In [1]: import numpy as np

In [2]: from numpy import linalg as LA

In [3]: np.set_printoptions(precision=2, suppress=True, linewidth=140, legacy="1.25")

In [4]: arr = np.array([[3.0, 3.0, 4.0, 4.0],
   ...:     [1.0, 2.0, -2.0, -3.0],
   ...:     [0.0, 0.0, -1.0, 0.0],
   ...:     [0.0, 0.0, -2.0, 3.0]])

In [5]: w, evecs = LA.eig(arr)

In [6]: np.sort(LA.eigvals(arr.T))
Out[6]: array([-1. ,  0.7,  3. ,  4.3])

In [7]: w
Out[7]: array([ 4.3,  0.7,  3. , -1. ])

In [8]: Uu, s, Vh = LA.svd(arr)

In [9]: s
Out[9]: array([7.38, 4.15, 3.21, 0.09])

In [10]: np.argmax(s[:-1] / (s[1:] + 1e-6)) + 1
Out[10]: 3

In [11]: B = Uu[:, :3] @ np.diag(s[:3]) @ Vh[:3]

In [12]: round(float(LA.norm(arr - B, 2)), 2), np.round(s[3], 2)
Out[12]: (0.09, 0.09)

In [13]: LA.matrix_rank(B)
Out[13]: 3

In [14]: LA.matrix_rank(arr, rtol=0.05)
Out[14]: 3

In [15]: data = np.load("case3.npy")

In [16]: data
Out[16]: 
array([[ 0., -2.,  0., -2., -2.,  2., -2.,  2.,  2.,  2.],
       [ 2., -1., -1.,  0.,  1., -2., -1.,  0.,  2.,  1.],
       [ 2.,  0., -2.,  2.,  2.,  2., -2.,  1.,  2.,  3.],
       [ 2.,  0.,  2., -1., -2., -2.,  1.,  2.,  4.,  5.],
       [ 2.,  2.,  0., -2.,  1.,  2.,  1.,  3.,  0.,  3.],
       [ 2.,  1., -2.,  1., -1.,  2.,  1.,  4.,  3.,  0.],
       [ 2.,  1.,  0., -1.,  0., -1.,  0.,  2.,  2.,  3.],
       [ 0.,  0.,  0.,  0.,  0.,  0.,  0.,  5.,  2.,  0.],
       [ 0.,  0.,  0.,  0.,  0.,  0.,  0.,  3.,  1.,  3.],
       [ 0.,  0.,  0.,  0.,  0.,  0.,  0.,  4.,  0.,  3.]])

In [17]: blk = np.stack([data, 5 * data, data[::-1]])

In [18]: LA.matrix_rank(blk.reshape(3, -1))
Out[18]: 2

In [19]: LA.matrix_rank(blk)
Out[19]: array([10, 10, 10])

In [20]: O, R = LA.qr(arr)

In [21]: np.trace(O @ O.T)
Out[21]: 4.0

In [22]: np.allclose(R.T @ R, arr.T @ arr)
Out[22]: True

In [23]: O
Out[23]: 
array([[-0.95, -0.32,  0.  ,  0.  ],
       [-0.32,  0.95,  0.  ,  0.  ],
       [-0.  , -0.  , -0.45, -0.89],
       [-0.  , -0.  , -0.89,  0.45]])

In [24]: np.round(O @ R, 2) + 0
Out[24]: 
array([[ 3.,  3.,  4.,  4.],
       [ 1.,  2., -2., -3.],
       [ 0.,  0., -1.,  0.],
       [ 0.,  0., -2.,  3.]])
